% python3 -q
>>> import numpy as np
>>> np.set_printoptions(precision=3, suppress=True, linewidth=160)
>>> tidy = lambda a: np.round(a, 3) + 0
>>> E = np.load("test12.npy")
>>> E
array([[1.   , 0.5  , 0.25 , 0.125, 0.062, 0.031, 0.016, 0.008, 0.004, 0.002, 0.001, 0.   , 0.   , 0.   ],
       [0.5  , 1.   , 0.5  , 0.25 , 0.125, 0.062, 0.031, 0.016, 0.008, 0.004, 0.002, 0.001, 0.   , 0.   ],
       [0.25 , 0.5  , 1.   , 0.5  , 0.25 , 0.125, 0.062, 0.031, 0.016, 0.008, 0.004, 0.002, 0.001, 0.   ],
       [0.125, 0.25 , 0.5  , 1.   , 0.5  , 0.25 , 0.125, 0.062, 0.031, 0.016, 0.008, 0.004, 0.002, 0.001],
       [0.062, 0.125, 0.25 , 0.5  , 1.   , 0.5  , 0.25 , 0.125, 0.062, 0.031, 0.016, 0.008, 0.004, 0.002],
       [0.031, 0.062, 0.125, 0.25 , 0.5  , 1.   , 0.5  , 0.25 , 0.125, 0.062, 0.031, 0.016, 0.008, 0.004],
       [0.016, 0.031, 0.062, 0.125, 0.25 , 0.5  , 1.   , 0.5  , 0.25 , 0.125, 0.062, 0.031, 0.016, 0.008],
       [0.008, 0.016, 0.031, 0.062, 0.125, 0.25 , 0.5  , 1.   , 0.5  , 0.25 , 0.125, 0.062, 0.031, 0.016],
       [0.004, 0.008, 0.016, 0.031, 0.062, 0.125, 0.25 , 0.5  , 1.   , 0.5  , 0.25 , 0.125, 0.062, 0.031],
       [0.002, 0.004, 0.008, 0.016, 0.031, 0.062, 0.125, 0.25 , 0.5  , 1.   , 0.5  , 0.25 , 0.125, 0.062],
       [0.001, 0.002, 0.004, 0.008, 0.016, 0.031, 0.062, 0.125, 0.25 , 0.5  , 1.   , 0.5  , 0.25 , 0.125],
       [0.   , 0.001, 0.002, 0.004, 0.008, 0.016, 0.031, 0.062, 0.125, 0.25 , 0.5  , 1.   , 0.5  , 0.25 ],
       [0.   , 0.   , 0.001, 0.002, 0.004, 0.008, 0.016, 0.031, 0.062, 0.125, 0.25 , 0.5  , 1.   , 0.5  ],
       [0.   , 0.   , 0.   , 0.001, 0.002, 0.004, 0.008, 0.016, 0.031, 0.062, 0.125, 0.25 , 0.5  , 1.   ]])
>>> evals, evecs = np.linalg.eigh(E)
>>> x0 = np.array([1, -3, 1, 2, -2, -3, 0, -2, 1, 2, 0, -2, -2, 3])
>>> np.abs(E).sum(axis=1).max(), tidy(np.abs(evals).max())
(np.float64(2.976), np.float64(2.807))
>>> feats = np.load("case5.npy")
>>> feats
array([[3., 0., 0., 2., 0.],
       [0., 3., 2., 0., 0.],
       [0., 2., 3., 0., 0.],
       [2., 0., 0., 3., 0.],
       [0., 0., 0., 0., 3.]])
>>> x0 = np.array([0, -1, -3, 1, -2])
>>> rhs = feats @ x0
>>> b, lr = np.zeros(5), 1 / np.linalg.norm(feats, 2) ** 2
>>> for i in range(4):
...     b -= lr * feats.T @ (feats @ b - rhs)
...     if i % 1 == 0: print(i, round(np.linalg.norm(feats @ b - rhs), 3))
... 
0 4.129
1 2.857
2 2.105
3 1.678
>>> tidy(b)
array([ 0.425, -1.849, -2.151,  0.575, -1.664])
>>> rng = np.random.default_rng(662)
>>> idx = rng.permutation(5)
>>> idx
array([2, 1, 4, 3, 0])
>>> other = feats[idx][:, idx]
>>> np.trace(other)
np.float64(15.0)
>>> tidy(np.sort(np.abs(np.linalg.eigvals(other))))
array([1., 1., 3., 5., 5.])
>>> evals, evecs = np.linalg.eigh(feats)
>>> tidy(np.linalg.eigvalsh(feats + -1 * np.eye(5)))
array([0., 0., 2., 4., 4.])
>>> tidy(evecs.T @ feats @ evecs)
array([[1., 0., 0., 0., 0.],
       [0., 1., 0., 0., 0.],
       [0., 0., 3., 0., 0.],
       [0., 0., 0., 5., 0.],
       [0., 0., 0., 0., 5.]])
>>> evals, evecs = np.linalg.eig(feats)
>>> tidy(np.sort(np.linalg.eigvals(np.linalg.inv(feats))))
array([0.2  , 0.2  , 0.333, 1.   , 1.   ])
>>> tidy(np.sort(np.linalg.eigvals(feats @ feats)))
array([ 1.,  1.,  9., 25., 25.])
>>> tidy(evals)
array([5., 1., 5., 1., 3.])
>>> tidy(np.linalg.det(feats))
np.float64(75.0)
>>> tidy(np.abs(np.linalg.eigvals(feats)).max())
np.float64(5.0)
>>> tidy(np.sort(np.abs(np.linalg.eigvals(feats))))
array([1., 1., 3., 5., 5.])
>>> feats @ feats
array([[13.,  0.,  0., 12.,  0.],
       [ 0., 13., 12.,  0.,  0.],
       [ 0., 12., 13.,  0.,  0.],
       [12.,  0.,  0., 13.,  0.],
       [ 0.,  0.,  0.,  0.,  9.]])
>>> A = np.vander(np.arange(8) - 1, 4, increasing=True)
>>> A
array([[  1,  -1,   1,  -1],
       [  1,   0,   0,   0],
       [  1,   1,   1,   1],
       [  1,   2,   4,   8],
       [  1,   3,   9,  27],
       [  1,   4,  16,  64],
       [  1,   5,  25, 125],
       [  1,   6,  36, 216]])
>>> left, s, vt = np.linalg.svd(A)
>>> tidy(s)
array([263.572,   8.525,   1.749,   1.473])
>>> other = left[:, :1] @ np.diag(s[:1]) @ vt[:1]
>>> tidy(np.linalg.norm(A - other, 2)), tidy(s[1])
(np.float64(8.525), np.float64(8.525))
>>> P = A @ np.linalg.solve(A.T @ A, A.T)
>>> tidy(np.linalg.eigvalsh(P))
array([0., 0., 0., 0., 1., 1., 1., 1.])
>>> np.allclose(P @ P, P)
True
>>> np.linalg.rank(A)
Traceback (most recent call last):
  File "<python-input-41>", line 1, in <module>
    np.linalg.rank(A)
    ^^^^^^^^^^^^^^
AttributeError: module 'numpy.linalg' has no attribute 'rank'
>>> A - A[0]
array([[  0,   0,   0,   0],
       [  0,   1,  -1,   1],
       [  0,   2,   0,   2],
       [  0,   3,   3,   9],
       [  0,   4,   8,  28],
       [  0,   5,  15,  65],
       [  0,   6,  24, 126],
       [  0,   7,  35, 217]])
>>> np.abs(A).max()
np.int64(216)
>>> np.zeros(8, 4)
Traceback (most recent call last):
  File "<python-input-44>", line 1, in <module>
    np.zeros(8, 4)
    ~~~~~~~~^^^^^^
TypeError: Cannot interpret '4' as a data type
>>> A.mean(axis=0)
array([ 1. ,  2.5, 11.5, 55. ])
>>> np.diff(A, axis=0)
array([[ 0,  1, -1,  1],
       [ 0,  1,  1,  1],
       [ 0,  1,  3,  7],
       [ 0,  1,  5, 19],
       [ 0,  1,  7, 37],
       [ 0,  1,  9, 61],
       [ 0,  1, 11, 91]])
>>> Q, evecs = np.linalg.qr(A[:, :3])[0], np.linalg.qr(A[:, 3:])[0]
>>> s = np.linalg.svd(Q.T @ evecs, compute_uv=False)
>>> tidy(np.degrees(np.arccos(s.clip(0, 1))))
array([5.396])
>>> (s > 0.9).sum()
np.int64(1)
>>> tidy(np.linalg.norm(Q @ Q.T - evecs @ evecs.T, 2))
np.float64(1.0)
>>> other = np.c_[A[:, :1] @ np.array([[0]]), np.array([-4, -4, -4, 4, 5, 2, 6, -7])]
>>> other
array([[ 0, -4],
       [ 0, -4],
       [ 0, -4],
       [ 0,  4],
       [ 0,  5],
       [ 0,  2],
       [ 0,  6],
       [ 0, -7]])
>>> np.linalg.matrix_rank(np.c_[A, other])
np.int64(5)
>>> np.linalg.matrix_rank(other)
np.int64(1)
>>> tidy(np.linalg.lstsq(A, other[:, 0])[0])
array([0., 0., 0., 0.])
>>> tidy(np.linalg.norm(other - A @ np.linalg.lstsq(A, other)[0], axis=0))
array([0.   , 5.955])
>>> m1 = np.load("layer10.npy")
>>> m1
array([[  88,   -2,  -52,   20,  -28,  -44,  -16],
       [  -2,  115,   15,  -26,  -11,    5,   74],
       [ -52,   15,   38,   14,   10,    6,   36],
       [  20,  -26,   14,  163,  -16, -117,   65],
       [ -28,  -11,   10,  -16,   65,   30,  -40],
       [ -44,    5,    6, -117,   30,   97,  -53],
       [ -16,   74,   36,   65,  -40,  -53,  115]])
>>> evals, evecs = np.linalg.eigh(m1)
>>> x0 = np.array([2, -1, 0, 1, -1, -1, -1])
>>> tidy(np.linalg.eigvalsh(m1[1:, 1:]))
array([  0.   ,   0.   ,  38.82 ,  68.925, 181.951, 303.304])
>>> tidy(evecs * np.maximum(evals, 0) @ evecs.T)
array([[  88.,   -2.,  -52.,   20.,  -28.,  -44.,  -16.],
       [  -2.,  115.,   15.,  -26.,  -11.,    5.,   74.],
       [ -52.,   15.,   38.,   14.,   10.,    6.,   36.],
       [  20.,  -26.,   14.,  163.,  -16., -117.,   65.],
       [ -28.,  -11.,   10.,  -16.,   65.,   30.,  -40.],
       [ -44.,    5.,    6., -117.,   30.,   97.,  -53.],
       [ -16.,   74.,   36.,   65.,  -40.,  -53.,  115.]])
>>> (np.sign(evecs[:, -1].round(6)) == np.sign(evecs[0, -1].round(6))).astype(int)
array([1, 1, 1, 1, 0, 0, 1])
>>> np.abs(m1).sum(axis=1).max(), tidy(np.abs(evals).max())
(np.int64(421), np.float64(307.77))
>>> rank = np.linalg.matrix_rank(m1)
>>> rank
np.int64(4)
>>> null = np.linalg.svd(m1)[2][rank:].T
>>> [int(np.linalg.matrix_rank(np.delete(m1, i, axis=0))) for i in range(7)]
[4, 4, 4, 4, 4, 4, 4]
>>> null.shape
(7, 3)
>>> [int(np.linalg.matrix_rank(m1[:, :j + 1])) for j in range(7)]
[1, 2, 3, 4, 4, 4, 4]
>>> np.linalg.matrix_rank(m1.T @ m1), np.linalg.matrix_rank(m1 @ m1.T)
(np.int64(4), np.int64(4))
>>> tidy(m1 @ null)
array([[0., 0., 0.],
       [0., 0., 0.],
       [0., 0., 0.],
       [0., 0., 0.],
       [0., 0., 0.],
       [0., 0., 0.],
       [0., 0., 0.]])
>>> np.allclose(m1 @ null, 0)
True
>>> data = np.loadtxt("a.csv", delimiter=",")
>>> data
array([[ -4.386,  -1.493,   1.236,   3.44 ,  -3.594],
       [  2.863,   0.853,   2.276,  -0.656,   3.308],
       [  3.308,   1.83 ,  -0.505,   0.848,  -1.842],
       [ -5.569,   1.497, -10.439,  -1.134,  -4.684],
       [  0.021,  -6.414,  -6.336, -12.498,   3.471],
       [  0.838,   5.643,   0.742,   5.51 ,   0.205],
       [  3.201,  -4.373,  -3.143,  -3.572,  -8.399],
       [ -1.293,   6.857,   0.082,   9.671,  -4.767],
       [ 13.469,  -6.343,   5.414, -10.104,   2.676],
       [ -2.326,   4.555,   5.154,   9.376,  -0.458],
       [  6.584,  -5.51 ,   7.726,  -6.926,   8.03 ],
       [ -6.986,   2.641, -11.743,   0.572,  -6.115],
       [  8.282,   0.524,  -1.05 ,  -1.567,  -5.138],
       [ -1.891,   2.016, -12.048,  -5.14 ,  -1.824],
       [ -7.96 ,   7.452,   3.529,  17.487,  -7.674],
       [ -3.635,   4.187,   6.435,   7.811,   5.005],
       [  4.831,   2.683,  -4.029,  -1.966,  -1.425],
       [ -0.91 ,   4.611,  10.901,  11.523,   2.575],
       [ -2.89 ,   3.025, -11.894,  -1.502,  -5.663],
       [  3.433,   3.665,  14.939,   9.761,   5.686],
       [ -3.571,  -3.229,  -2.789,  -4.838,   2.601],
       [ -1.835,  -1.98 ,   0.143,  -1.144,   0.532],
       [ -2.187,   2.893,  -9.769,  -2.337,  -2.075],
       [  5.177,   4.758,   0.453,   5.068,  -4.901],
       [  8.271,   1.065,  -1.522,  -2.255,  -3.432],
       [  1.511,  -0.011,  -0.406,  -0.42 ,  -1.138],
       [ -1.052,   4.218,  -8.867,   2.09 ,  -7.751],
       [ -7.83 ,   1.452,  -5.042,   0.531,   1.365],
       [  3.304,   0.021,  13.085,   6.123,   3.721],
       [ -0.437,   1.392,   9.955,   8.978,  -0.207],
       [ -0.444,   0.286,  -5.994,  -0.759,  -6.156],
       [ -2.264,   5.553,   3.551,  10.635,  -3.241],
       [  2.194,  -2.867,   9.772,   2.37 ,   2.096],
       [ -4.775,  -1.494,   2.381,   3.302,  -1.228],
       [  1.938,   2.711,  -5.124,   1.691,  -7.398],
       [  3.204,  -0.64 ,  -8.306,  -7.027,  -2.376],
       [ -7.616,   2.084, -10.041,   1.119,  -5.322],
       [  3.935,   2.021,   3.211,   3.772,  -2.42 ],
       [ -3.126,   3.116,  -1.345,  -0.23 ,   6.813],
       [ -5.384,  -0.013,   5.325,   5.168,   2.608],
       [ -8.57 ,   3.594,  -5.849,   2.821,   0.885],
       [  0.8  ,   1.365, -10.356,  -8.055,   2.433],
       [  9.309,  -6.43 ,   2.864,  -9.801,   2.209],
       [  5.788,  -2.966,  -0.222,  -5.307,  -1.102]])
>>> idx = rng.permutation(5)
>>> other = data[:, idx] * rng.choice([-1, 1], 5)
>>> other
array([[  1.236,   1.493,   4.386,   3.594,  -3.44 ],
       [  2.276,  -0.853,  -2.863,  -3.308,   0.656],
       [ -0.505,  -1.83 ,  -3.308,   1.842,  -0.848],
       [-10.439,  -1.497,   5.569,   4.684,   1.134],
       [ -6.336,   6.414,  -0.021,  -3.471,  12.498],
       [  0.742,  -5.643,  -0.838,  -0.205,  -5.51 ],
       [ -3.143,   4.373,  -3.201,   8.399,   3.572],
       [  0.082,  -6.857,   1.293,   4.767,  -9.671],
       [  5.414,   6.343, -13.469,  -2.676,  10.104],
       [  5.154,  -4.555,   2.326,   0.458,  -9.376],
       [  7.726,   5.51 ,  -6.584,  -8.03 ,   6.926],
       [-11.743,  -2.641,   6.986,   6.115,  -0.572],
       [ -1.05 ,  -0.524,  -8.282,   5.138,   1.567],
       [-12.048,  -2.016,   1.891,   1.824,   5.14 ],
       [  3.529,  -7.452,   7.96 ,   7.674, -17.487],
       [  6.435,  -4.187,   3.635,  -5.005,  -7.811],
       [ -4.029,  -2.683,  -4.831,   1.425,   1.966],
       [ 10.901,  -4.611,   0.91 ,  -2.575, -11.523],
       [-11.894,  -3.025,   2.89 ,   5.663,   1.502],
       [ 14.939,  -3.665,  -3.433,  -5.686,  -9.761],
       [ -2.789,   3.229,   3.571,  -2.601,   4.838],
       [  0.143,   1.98 ,   1.835,  -0.532,   1.144],
       [ -9.769,  -2.893,   2.187,   2.075,   2.337],
       [  0.453,  -4.758,  -5.177,   4.901,  -5.068],
       [ -1.522,  -1.065,  -8.271,   3.432,   2.255],
       [ -0.406,   0.011,  -1.511,   1.138,   0.42 ],
       [ -8.867,  -4.218,   1.052,   7.751,  -2.09 ],
       [ -5.042,  -1.452,   7.83 ,  -1.365,  -0.531],
       [ 13.085,  -0.021,  -3.304,  -3.721,  -6.123],
       [  9.955,  -1.392,   0.437,   0.207,  -8.978],
       [ -5.994,  -0.286,   0.444,   6.156,   0.759],
       [  3.551,  -5.553,   2.264,   3.241, -10.635],
       [  9.772,   2.867,  -2.194,  -2.096,  -2.37 ],
       [  2.381,   1.494,   4.775,   1.228,  -3.302],
       [ -5.124,  -2.711,  -1.938,   7.398,  -1.691],
       [ -8.306,   0.64 ,  -3.204,   2.376,   7.027],
       [-10.041,  -2.084,   7.616,   5.322,  -1.119],
       [  3.211,  -2.021,  -3.935,   2.42 ,  -3.772],
       [ -1.345,  -3.116,   3.126,  -6.813,   0.23 ],
       [  5.325,   0.013,   5.384,  -2.608,  -5.168],
       [ -5.849,  -3.594,   8.57 ,  -0.885,  -2.821],
       [-10.356,  -1.365,  -0.8  ,  -2.433,   8.055],
       [  2.864,   6.43 ,  -9.309,  -2.209,   9.801],
       [ -0.222,   2.966,  -5.788,   1.102,   5.307]])
>>> left, _, vt = np.linalg.svd(data.T @ other)
>>> tidy(np.linalg.lstsq(data, other)[0])
array([[ 0.,  0., -1.,  0.,  0.],
       [ 0., -1.,  0.,  0.,  0.],
       [ 1.,  0.,  0.,  0.,  0.],
       [ 0.,  0.,  0.,  0., -1.],
       [ 0.,  0.,  0., -1.,  0.]])
>>> Xs = (data - data.mean(axis=0)) / data.std(axis=0)
>>> np.argwhere(np.abs(Xs) > 2)
array([[ 4,  1],
       [ 4,  3],
       [ 8,  0],
       [ 8,  1],
       [10,  4],
       [14,  3],
       [19,  2],
       [42,  1]])
>>> tidy(Xs.std(axis=0))
array([1., 1., 1., 1., 1.])
>>> b = np.linalg.lstsq(np.delete(Xs, 0, axis=1), Xs[:, 0])[0]
>>> tidy(b)
array([ 1.369,  2.121, -2.608, -0.904])
>>> tidy(1 - np.var(Xs[:, 0] - np.delete(Xs, 0, axis=1) @ b))
np.float64(0.999)
>>> tidy(np.linalg.norm(data, 1)), tidy(np.linalg.norm(data, np.inf))
(np.float64(245.993), np.float64(44.102))
>>> tidy(np.linalg.norm(data[1] - data[29]))
np.float64(13.241)
>>> tidy(np.linalg.norm(data, axis=0))
array([33.157, 23.978, 46.217, 42.201, 28.101])
>>> tidy(np.linalg.norm(data, 2))
np.float64(54.736)
>>> tidy(np.linalg.norm(data) ** 2 / np.linalg.norm(data, 2) ** 2)
np.float64(2.13)
>>> tidy(data[1] @ data[29])
np.float64(16.02)
